>>> import numpy as np
>>> np.set_printoptions(precision=1, suppress=True, linewidth=160)
>>> X = np.vander(np.arange(4) - 2, 3, increasing=True)
>>> X
array([[ 1, -2,  4],
       [ 1, -1,  1],
       [ 1,  0,  0],
       [ 1,  1,  1]])
>>> A2 = np.c_[X[:, :2] @ np.array([[-1, -2], [-3, -1]]), np.array([2, 1, -2, 0])]
>>> A2
array([[ 5,  0,  2],
       [ 2, -1,  1],
       [-1, -2, -2],
       [-4, -3,  0]])
>>> np.linalg.matrix_rank(np.c_[X, A2])
np.int64(4)
>>> np.linalg.matrix_rank(A2)
np.int64(3)
>>> K = np.load("data.npy")
>>> K
array([[ 0.4, -0.2,  0.3],
       [-0.6, -0.4, -0.3],
       [-1.9, -0.7, -1.1]])
>>> rk = np.linalg.matrix_rank(K)
>>> rk
np.int64(2)
>>> null = np.linalg.svd(K)[2][rk:].T
>>> np.round(null @ null.T, 1) + 0
array([[ 0.3, -0.1, -0.4],
       [-0.1,  0. ,  0.1],
       [-0.4,  0.1,  0.7]])
>>> null[:, 0] / null[np.abs(null[:, 0]).round(6).argmax(), 0]
array([-0.6,  0.1,  1. ])
>>> np.linalg.matrix_rank(K.T @ K), np.linalg.matrix_rank(K @ K.T)
(np.int64(2), np.int64(2))
>>> np.allclose(K @ null, 0)
True
>>> A2 = K / np.sqrt((K ** 2).mean(axis=1, keepdims=True))
>>> np.round(K - K.mean(axis=1, keepdims=True), 1) + 0
array([[ 0.2, -0.3,  0.1],
       [-0.2,  0. ,  0.1],
       [-0.7,  0.6,  0.1]])
>>> np.linalg.matrix_rank(K - K.mean(axis=1, keepdims=True))
np.int64(2)
>>> A2[2]
array([-1.4, -0.5, -0.8])
>>> def softmax(z):
...     e = np.exp(z - z.max(axis=-1, keepdims=True))
...     return e / e.sum(axis=-1, keepdims=True)
... 
>>> softmax(K).sum(axis=1)
array([1., 1., 1.])
>>> softmax(K[2])
array([0.1, 0.5, 0.3])
>>> S = K @ K.T / np.sqrt(3)
>>> np.round(softmax(S + np.triu(np.full(S.shape, -np.inf), 1)), 1) + 0
array([[1. , 0. , 0. ],
       [0.4, 0.6, 0. ],
       [0. , 0.1, 0.9]])
>>> softmax(S)[2] @ K
array([-1.7, -0.6, -1. ])
>>> np.round(softmax(S), 1) + 0
array([[0.5, 0.3, 0.2],
       [0.2, 0.3, 0.6],
       [0. , 0.1, 0.9]])
>>> cov = K.T @ K
>>> (K @ K.T).shape
(3, 3)
>>> np.round(np.linalg.svd(K, compute_uv=False) ** 2, 1) + 0
array([6.2, 0.1, 0. ])
>>> M = np.array([[-9.4, -1.9, 17.6],
...     [-1.5, 12.4, -15.6],
...     [9.5, -1.7, 17.5],
...     [14.6, 8.3, -10.8],
...     [-14.8, -10.0, 9.1],
...     [4.1, 19.5, -1.4],
...     [12.2, -5.6, 14.8],
...     [15.9, -1.7, -12.0],
...     [-15.7, 5.2, 11.2],
...     [14.8, 11.9, -6.3],
...     [16.3, -11.6, 0.7],
...     [13.0, -7.6, 13.1]])
>>> M
array([[ -9.4,  -1.9,  17.6],
       [ -1.5,  12.4, -15.6],
       [  9.5,  -1.7,  17.5],
       [ 14.6,   8.3, -10.8],
       [-14.8, -10. ,   9.1],
       [  4.1,  19.5,  -1.4],
       [ 12.2,  -5.6,  14.8],
       [ 15.9,  -1.7, -12. ],
       [-15.7,   5.2,  11.2],
       [ 14.8,  11.9,  -6.3],
       [ 16.3, -11.6,   0.7],
       [ 13. ,  -7.6,  13.1]])
>>> W1 = np.array([[0, -2, 0, 1, 1, 1], [-1, -2, -2, 1, 2, 1], [-1, 1, -2, -1, 1, -2]])
>>> beta = np.array([0, -2, -2, 0, 2, -2])
>>> act = np.maximum(M @ W1 + beta, 0)
>>> (act > 0).astype(int)
array([[0, 1, 0, 0, 1, 0],
       [1, 0, 1, 1, 1, 1],
       [0, 0, 0, 0, 1, 0],
       [1, 0, 1, 1, 1, 1],
       [1, 1, 0, 0, 0, 0],
       [0, 0, 0, 1, 1, 1],
       [0, 0, 0, 0, 1, 0],
       [1, 0, 1, 1, 1, 1],
       [0, 1, 0, 0, 1, 0],
       [0, 0, 0, 1, 1, 1],
       [1, 0, 1, 1, 0, 1],
       [0, 1, 0, 0, 1, 0]])
>>> (act > 0).mean(axis=0)
array([0.4, 0.3, 0.3, 0.5, 0.8, 0.5])
>>> np.linalg.matrix_rank(act)
np.int64(6)
>>> Z = np.array([[-2, 2, 2],
...     [1, 1, -3],
...     [-1, -3, 2],
...     [2, -1, 0],
...     [1, -1, -2],
...     [1, -3, 1]])
>>> (act @ Z).round(6).argmax(axis=1)
array([0, 0, 0, 0, 1, 0, 0, 2, 0, 0, 2, 0])
